% python3 -q
>>> import numpy as np
>>> np.set_printoptions(precision=1, suppress=True, linewidth=140)
>>> mat = np.array([[2.0, 1.0, 0.0], [-2.0, -2.0, 0.0], [0.0, 0.0, -2.0]])
>>> mat
array([[ 2.,  1.,  0.],
       [-2., -2.,  0.],
       [ 0.,  0., -2.]])
>>> ev, vecs = np.linalg.eig(mat)
>>> np.sort(np.linalg.eigvals(mat.T))
array([-2. , -1.4,  1.4])
>>> np.sort(np.linalg.eigvals(np.linalg.inv(mat)))
array([-0.7, -0.5,  0.7])
>>> np.round(mat @ vecs[:, 0] - ev[0] * vecs[:, 0], 1) + 0
array([0., 0., 0.])
>>> np.round(np.prod(ev), 1)
np.float64(4.0)
>>> ev
array([ 1.4, -1.4, -2. ])
>>> np.sort(np.linalg.eigvals(mat @ mat))
array([2., 2., 4.])
>>> M2 = np.array([[4, -4, -2], [5, 5, 0]])
>>> cent = np.kron(M2, mat)
>>> cent
array([[  8.,   4.,   0.,  -8.,  -4.,  -0.,  -4.,  -2.,  -0.],
       [ -8.,  -8.,   0.,   8.,   8.,  -0.,   4.,   4.,  -0.],
       [  0.,   0.,  -8.,  -0.,  -0.,   8.,  -0.,  -0.,   4.],
       [ 10.,   5.,   0.,  10.,   5.,   0.,   0.,   0.,   0.],
       [-10., -10.,   0., -10., -10.,   0.,  -0.,  -0.,   0.],
       [  0.,   0., -10.,   0.,   0., -10.,   0.,   0.,  -0.]])
>>> cent.shape
(6, 9)
>>> np.round(np.linalg.norm(cent, 2), 1), round(np.linalg.norm(M2, 2) * np.linalg.norm(mat, 2), 1)
(np.float64(25.2), np.float64(25.2))
>>> K = np.array([[2, 0, 0, 0], [5, 5, 0, 0], [4, 8, 8, 0], [8, 1, 9, 7]])
>>> K
array([[2, 0, 0, 0],
       [5, 5, 0, 0],
       [4, 8, 8, 0],
       [8, 1, 9, 7]])
>>> K.reshape(2, -1)
array([[2, 0, 0, 0, 5, 5, 0, 0],
       [4, 8, 8, 0, 8, 1, 9, 7]])
>>> T = K.reshape(4, 2, -1)
>>> T.transpose(1, 0, 2)
array([[[2, 0],
        [5, 5],
        [4, 8],
        [8, 1]],

       [[0, 0],
        [0, 0],
        [8, 0],
        [9, 7]]])
>>> T[:, 0]
array([[2, 0],
       [5, 5],
       [4, 8],
       [8, 1]])
>>> Q, R = np.linalg.qr(K)
>>> np.trace(Q @ Q.T)
np.float64(4.0)
>>> np.round(abs(R[0, 0]), 1), round(np.linalg.norm(K[:, 0]), 1)
(np.float64(10.4), np.float64(10.4))
>>> M2 = np.array([[-3, 0], [3, -2]])
>>> cent = np.kron(M2, K)
>>> np.linalg.matrix_rank(cent)
np.int64(8)
>>> round(float(np.linalg.norm(cent, 2)), 1), round(np.linalg.norm(M2, 2) * np.linalg.norm(K, 2), 1)
(78.7, np.float64(78.7))
>>> Q = K.astype(float).copy()
>>> for j in range(4):
...     Q[:, j] -= Q[:, :j] @ (Q[:, :j].T @ Q[:, j])
...     Q[:, j] /= np.linalg.norm(Q[:, j])
... 
>>> np.round(Q.T @ K, 1) + 0
array([[10.4,  6.2, 10. ,  5.4],
       [ 0. ,  7.2,  1.5, -3.7],
       [ 0. ,  0. ,  6.6,  2.3],
       [ 0. ,  0. ,  0. ,  1.1]])
>>> M2 = K[0, 0] * K[1:] - np.outer(K[1:, 0], K[0])
>>> M2
array([[ 0, 10,  0,  0],
       [ 0, 16, 16,  0],
       [ 0,  2, 18, 14]])
>>> np.linalg.matrix_rank(M2), np.linalg.matrix_rank(K)
(np.int64(3), np.int64(4))
>>> J = np.load("arr.npy")
>>> J
array([[ 6.,  2.,  2.],
       [ 0.,  3.,  1.],
       [ 0.,  3., -2.]])
>>> Q = J.astype(float).copy()
>>> for j in range(3):
...     Q[:, j] -= Q[:, :j] @ (Q[:, :j].T @ Q[:, j])
...     Q[:, j] /= np.linalg.norm(Q[:, j])
... 
>>> Q
array([[ 1. ,  0. ,  0. ],
       [ 0. ,  0.7,  0.7],
       [ 0. ,  0.7, -0.7]])
>>> A = np.array([[3.1, 6.0, 1.0], [-1.0, 3.1, 1.0], [3.0, 6.0, 1.1]])
>>> M2 = np.array([[1, 1], [3, 4], [0, 1]])
>>> np.einsum("ik,kj->ji", A, M2)
array([[21.1,  8.3, 21. ],
       [28.1, 12.4, 28.1]])
>>> M2.T @ A.T
array([[21.1,  8.3, 21. ],
       [28.1, 12.4, 28.1]])
>>> A @ M2
array([[21.1, 28.1],
       [ 8.3, 12.4],
       [21. , 28.1]])
>>> np.einsum("ik,kj->ij", A, M2)
array([[21.1, 28.1],
       [ 8.3, 12.4],
       [21. , 28.1]])
>>> gram = A.T @ A
>>> (A @ A.T).shape
(3, 3)
>>> np.round(np.linalg.svd(A, compute_uv=False) ** 2, 1) + 0
array([99.1,  5.3,  0. ])
>>> np.round(np.linalg.eigvalsh(gram)[::-1], 1) + 0
array([99.1,  5.3,  0. ])
>>> gram
array([[19.6, 33.5,  5.4],
       [33.5, 81.6, 15.7],
       [ 5.4, 15.7,  3.2]])
>>> np.allclose(gram, gram.T)
True
>>> round(np.log10(np.linalg.cond(A)))
2
>>> [round(float(x), 1) for x in np.linalg.svd(A, compute_uv=False)[:3]]
[10.0, 2.3, 0.1]
>>> np.linalg.matrix_rank(A, rtol=0.1)
np.int64(2)
>>> np.argsort(-np.linalg.norm(A, axis=0).round(6), kind="stable")[:3]
array([1, 0, 2])
>>> np.linalg.cond(A) > 100
np.True_
>>> ev, vecs = np.linalg.eig(A)
>>> np.sort(np.linalg.eigvals(np.linalg.inv(A)))
array([ 0.2,  0.3, 10. ])
>>> np.sort(np.linalg.eigvals(A.T))
array([0.1, 3.1, 4.1])
>>> np.round(A @ vecs[:, 0] - ev[0] * vecs[:, 0], 1) + 0
array([0., 0., 0.])
>>> ev
array([0.1, 3.1, 4.1])
>>> left, sv, Vt = np.linalg.svd(A)
>>> np.argmax(sv[:-1] / (sv[1:] + 1e-6)) + 1
np.int64(2)
>>> M2 = left[:, :2] @ np.diag(sv[:2]) @ Vt[:2]
>>> np.linalg.matrix_rank(A, rtol=0.05)
np.int64(2)
>>> np.linalg.matrix_rank(M2)
np.int64(2)
>>> M2
array([[ 3.1,  6. ,  1. ],
       [-1. ,  3.1,  1. ],
       [ 3. ,  6. ,  1.1]])
>>> np.round(np.linalg.norm(A - M2) / np.linalg.norm(A), 1)
np.float64(0.0)
>>> E = np.array([[-0.8, 0.6, 1.3, -1.8],
...     [0.6, -1.6, 0.1, -1.2],
...     [1.3, 0.1, 0.3, 0.8],
...     [-1.8, -1.2, 0.8, 0.1]])
>>> # symmetric
>>> def softmax(z):
...     e = np.exp(z - z.max(axis=-1, keepdims=True))
...     return e / e.sum(axis=-1, keepdims=True)
... 
>>> np.round(softmax(E[0] + 4), 1) + 0
array([0.1, 0.3, 0.6, 0. ])
>>> softmax(E).sum(axis=1)
array([1., 1., 1., 1.])
>>> scores = E @ E.T / np.sqrt(4)
>>> np.round(softmax(scores), 1) + 0
array([[0.8, 0.1, 0. , 0.1],
       [0.1, 0.7, 0.1, 0.1],
       [0.1, 0.2, 0.7, 0.1],
       [0.1, 0.1, 0. , 0.8]])
>>> softmax(scores).round(6).argmax(axis=1)
array([0, 1, 2, 3])
>>> M2 = J / np.linalg.norm(J, axis=1, keepdims=True)
>>> gram = M2 @ M2.T
>>> np.linalg.norm(M2, axis=1)
array([1., 1., 1.])
>>> ev, vecs = np.linalg.eig(E)
>>> np.sort(np.linalg.eigvals(E @ E))
array([1. , 4. , 4.1, 8.9])
>>> r0 = np.array([1, -6, -8, 4])
>>> M2 = E + np.outer(r0, np.eye(4)[3])
>>> np.linalg.matrix_rank(np.linalg.inv(M2) - np.linalg.inv(E), tol=1e-8)
np.int64(1)
>>> M2
array([[-0.8,  0.6,  1.3, -0.8],
       [ 0.6, -1.6,  0.1, -7.2],
       [ 1.3,  0.1,  0.3, -7.2],
       [-1.8, -1.2,  0.8,  4.1]])
>>> M2 = np.linalg.inv(E)
>>> np.linalg.inv(M2)
array([[-0.8,  0.6,  1.3, -1.8],
       [ 0.6, -1.6,  0.1, -1.2],
       [ 1.3,  0.1,  0.3,  0.8],
       [-1.8, -1.2,  0.8,  0.1]])
>>> (np.abs(M2) > 1e-9).astype(int)
array([[1, 1, 1, 1],
       [1, 1, 1, 1],
       [1, 1, 1, 1],
       [1, 1, 1, 1]])
>>> np.round(E @ M2, 1) + 0
array([[1., 0., 0., 0.],
       [0., 1., 0., 0.],
       [0., 0., 1., 0.],
       [0., 0., 0., 1.]])
>>> arr = np.loadtxt("m.csv", delimiter=",")
>>> arr
array([[ 1.,  1.,  1.,  1.,  1.,  1.,  1.,  1.],
       [ 1.,  1., -1., -1.,  1.,  1., -1., -1.],
       [ 1., -1.,  1., -1.,  1., -1.,  1., -1.]])
>>> # columns 0 and 4 are equal
>>> round(np.linalg.norm(arr[0] - arr[1]), 1)
np.float64(4.0)
>>> round(float(np.linalg.norm(arr[0], 1)), 1), round(float(np.linalg.norm(arr[0], np.inf)), 1)
(8.0, 1.0)
>>> np.round(np.linalg.norm(arr, 2), 1)
np.float64(2.8)
>>> round(float(np.linalg.norm(arr, 1)), 1), round(np.linalg.norm(arr, np.inf), 1)
(3.0, np.float64(8.0))
>>> np.linalg.norm(arr, axis=1).argmax()
np.int64(0)
>>> M2 = arr / np.sqrt((arr ** 2).mean(axis=1, keepdims=True))
>>> np.linalg.norm(M2, axis=1)
array([2.8, 2.8, 2.8])
>>> arr - arr.mean(axis=1, keepdims=True)
array([[ 0.,  0.,  0.,  0.,  0.,  0.,  0.,  0.],
       [ 1.,  1., -1., -1.,  1.,  1., -1., -1.],
       [ 1., -1.,  1., -1.,  1., -1.,  1., -1.]])
>>> np.unravel_index(np.abs(arr).argmax(), arr.shape)
(np.int64(0), np.int64(0))
>>> arr[:, 8]
Traceback (most recent call last):
  File "<python-input-102>", line 1, in <module>
    arr[:, 8]
    ~~~^^^^^^
IndexError: index 8 is out of bounds for axis 1 with size 8
>>> np.linalg.matrix_rank(arr)
np.int64(3)
>>> np.count_nonzero(arr)
np.int64(24)
>>> round(np.linalg.norm(arr), 1)
np.float64(4.9)
>>> x = np.array([2, 1, 2, 3, 5, 3, 3, 4])
>>> arr @ x
array([23., -1.,  1.])
>>> np.linalg.norm(arr @ x) <= np.linalg.norm(arr, 2) * np.linalg.norm(x) + 1e-9
np.True_
>>> np.einsum("ij,j->i", arr, x)
array([23., -1.,  1.])
>>> arr @ np.eye(8)[5]
array([ 1.,  1., -1.])
>>> r0, v = arr[0], arr[1]
>>> r0 @ r0
np.float64(8.0)
>>> r0 @ v
np.float64(0.0)
>>> pr = (r0 @ v) / (r0 @ r0) * r0
>>> np.round(np.linalg.norm(r0 + v) ** 2 + np.linalg.norm(r0 - v) ** 2, 1)
np.float64(32.0)
>>> np.outer(r0, v)
array([[ 1.,  1., -1., -1.,  1.,  1., -1., -1.],
       [ 1.,  1., -1., -1.,  1.,  1., -1., -1.],
       [ 1.,  1., -1., -1.,  1.,  1., -1., -1.],
       [ 1.,  1., -1., -1.,  1.,  1., -1., -1.],
       [ 1.,  1., -1., -1.,  1.,  1., -1., -1.],
       [ 1.,  1., -1., -1.,  1.,  1., -1., -1.],
       [ 1.,  1., -1., -1.,  1.,  1., -1., -1.],
       [ 1.,  1., -1., -1.,  1.,  1., -1., -1.]])
>>> pr
array([0., 0., 0., 0., 0., 0., 0., 0.])
>>> feats = np.loadtxt("out17.csv", delimiter=",")
>>> feats
array([[ 1.,  2., -4.],
       [ 2.,  4., -8.],
       [-4., -8., 16.]])
>>> left, sv, Vt = np.linalg.svd(feats)
>>> vecs = Vt[:(sv > 1e-8).sum()]
>>> rng = np.random.default_rng(61562)
>>> x = feats[2] + 5 * feats[0] + rng.integers(2) * np.eye(3)[1]
>>> x
array([ 1.,  3., -4.])
>>> np.round(np.diag(vecs.T @ vecs), 1) + 0
array([0. , 0.2, 0.8])
>>> np.allclose(vecs.T @ vecs @ x, x)
False
>>> round(np.linalg.norm(x - vecs.T @ vecs @ x), 1)
np.float64(0.9)
>>> data = np.loadtxt("data.csv", delimiter=",")
>>> data
array([[-0.8,  0.9, -0.7, -0.9],
       [-0.1,  0. , -0.5,  0.5],
       [-0.6,  6. ,  1.6, -2.2]])
>>> M2 = data / np.linalg.norm(data, axis=1, keepdims=True)
>>> gram = M2 @ M2.T
>>> round(float(np.degrees(np.arccos(np.clip(gram[2, 0], -1, 1)))), 1)
52.1
>>> gram.round(1) + 0
array([[ 1. ,  0. ,  0.6],
       [ 0. ,  1. , -0.4],
       [ 0.6, -0.4,  1. ]])
>>> x = np.array([2, 0, 2, 0])
>>> (data * x).sum(axis=1)
array([-3. , -1.2,  2. ])
>>> x @ data
Traceback (most recent call last):
  File "<python-input-136>", line 1, in <module>
    x @ data
    ~~^~~~~~
ValueError: matmul: Input operand 1 has a mismatch in its core dimension 0, with gufunc signature (n?,k),(k,m?)->(n?,m?) (size 3 is different from 4)
>>> data * x
array([[-1.6,  0. , -1.4, -0. ],
       [-0.2,  0. , -1. ,  0. ],
       [-1.2,  0. ,  3.2, -0. ]])
>>> data @ (2 * x)
array([-6. , -2.4,  4. ])
>>> np.einsum("ij,j->i", data, x)
array([-3. , -1.2,  2. ])
>>> data.sum(axis=0)
array([-1.5,  6.9,  0.4, -2.6])
>>> np.linalg.svd(data, compute_uv=False)
array([6.7, 1.3, 0.6])
>>> np.count_nonzero(data)
np.int64(11)
>>> data[:, 4]
Traceback (most recent call last):
  File "<python-input-143>", line 1, in <module>
    data[:, 4]
    ~~~~^^^^^^
IndexError: index 4 is out of bounds for axis 1 with size 4
>>> data.mean(axis=0)
array([-0.5,  2.3,  0.1, -0.9])
>>> np.linalg.rank(data)
Traceback (most recent call last):
  File "<python-input-145>", line 1, in <module>
    np.linalg.rank(data)
    ^^^^^^^^^^^^^^
AttributeError: module 'numpy.linalg' has no attribute 'rank'
>>> data.sum(axis=1)
array([-1.5, -0.1,  4.8])
>>> np.diff(data, axis=0)
array([[ 0.7, -0.9,  0.2,  1.4],
       [-0.5,  6. ,  2.1, -2.7]])
>>> np.linalg.matrix_rank(data)
np.int64(3)
>>> data.shape
(3, 4)
>>> np.round(np.linalg.norm(data), 1)
np.float64(6.9)
>>> np.abs(data).max()
np.float64(6.0)
>>> np.unravel_index(np.abs(data).argmax(), data.shape)
(np.int64(2), np.int64(1))
>>> np.zeros(3, 4)
Traceback (most recent call last):
  File "<python-input-153>", line 1, in <module>
    np.zeros(3, 4)
    ~~~~~~~~^^^^^^
TypeError: Cannot interpret '4' as a data type
>>> th = np.radians(180)
>>> R = np.eye(4)
>>> R[0, 0] = R[2, 2] = np.cos(th)
>>> R[0, 2], R[2, 0] = -np.sin(th), np.sin(th)
>>> R.round(1) + 0
array([[-1.,  0.,  0.,  0.],
       [ 0.,  1.,  0.,  0.],
       [ 0.,  0., -1.,  0.],
       [ 0.,  0.,  0.,  1.]])
>>> M2 = data @ R.T
>>> np.allclose(data @ data.T, M2 @ M2.T)
True
>>> np.abs(M2 - data).max(axis=0)
array([1.6, 0. , 3.2, 0. ])
>>> M2 = data + rng.integers(-2, 3, (3, 1)) @ rng.integers(-2, 3, (1, 4))
>>> M2
array([[ 3.2, -1.1, -4.7, -2.9],
       [-0.1,  0. , -0.5,  0.5],
       [-4.6,  8. ,  5.6, -0.2]])
>>> np.linalg.matrix_rank(M2 - data, tol=1e-8)
np.int64(1)
